% ipython --no-banner

In [1]: import numpy as np

In [2]: import numpy.linalg as la

In [3]: np.set_printoptions(precision=2, suppress=True, linewidth=120)

In [4]: K = np.array([[4.0, 1.0, 0.0], [0.0, 4.0, 1.0], [0.0, 0.0, 4.0]])

In [5]: K
Out[5]: 
array([[4., 1., 0.],
       [0., 4., 1.],
       [0., 0., 4.]])

In [6]: # triangular

In [7]: Q = K.astype(float).copy()

In [8]: for j in range(3):
   ...:     Q[:, j] -= Q[:, :j] @ (Q[:, :j].T @ Q[:, j])
   ...:     Q[:, j] /= la.norm(Q[:, j])
   ...: 

In [9]: Q
Out[9]: 
array([[1., 0., 0.],
       [0., 1., 0.],
       [0., 0., 1.]])

In [10]: Q.T @ K
Out[10]: 
array([[4., 1., 0.],
       [0., 4., 1.],
       [0., 0., 4.]])

In [11]: Q.T @ Q
Out[11]: 
array([[1., 0., 0.],
       [0., 1., 0.],
       [0., 0., 1.]])

In [12]: vec = np.array([1, 9, 5])

In [13]: target = K @ vec

In [14]: c, lr = np.zeros(3), 1 / la.norm(K, 2) ** 2

In [15]: for i in range(10):
    ...:     c -= lr * K.T @ (K @ c - target)
    ...:     if i % 2 == 0: print(i, round(la.norm(K @ c - target), 2))
    ...: 
0 6.01
2 1.45
4 0.37
6 0.09
8 0.02

In [16]: c
Out[16]: array([1., 9., 5.])

In [17]: round(float(la.cond(K)), 2)
Out[17]: 1.42

In [18]: rng = np.random.default_rng(55)

In [19]: z = rng.permutation(3)

In [20]: z
Out[20]: array([0, 1, 2])

In [21]: A2 = K[z][:, z]

In [22]: np.diag(A2)
Out[22]: array([4., 4., 4.])

In [23]: np.trace(A2)
Out[23]: np.float64(12.0)

In [24]: la.matrix_rank(K - K[0, 0] * np.eye(3))
Out[24]: np.int64(2)

In [25]: la.matrix_power(K - np.diag(np.diag(K)), 3)
Out[25]: 
array([[0., 0., 0.],
       [0., 0., 0.],
       [0., 0., 0.]])

In [26]: arr = np.load("out11.npy")

In [27]: arr
Out[27]: 
array([[0, 1, 0, 0],
       [1, 0, 0, 0],
       [0, 0, 0, 1],
       [0, 0, 1, 0]])

In [28]: # equal to its transpose

In [29]: Q, r_ = la.qr(arr)

In [30]: r_
Out[30]: 
array([[-1.,  0.,  0.,  0.],
       [ 0., -1.,  0.,  0.],
       [ 0.,  0., -1.,  0.],
       [ 0.,  0.,  0., -1.]])

In [31]: Q.T @ Q
Out[31]: 
array([[1., 0., 0., 0.],
       [0., 1., 0., 0.],
       [0., 0., 1., 0.],
       [0., 0., 0., 1.]])

In [32]: Q @ r_
Out[32]: 
array([[0., 1., 0., 0.],
       [1., 0., 0., 0.],
       [0., 0., 0., 1.],
       [0., 0., 1., 0.]])

In [33]: Q.shape, r_.shape
Out[33]: ((4, 4), (4, 4))

In [34]: Q
Out[34]: 
array([[ 0., -1.,  0.,  0.],
       [-1.,  0.,  0.,  0.],
       [-0., -0.,  0., -1.],
       [-0., -0., -1.,  0.]])
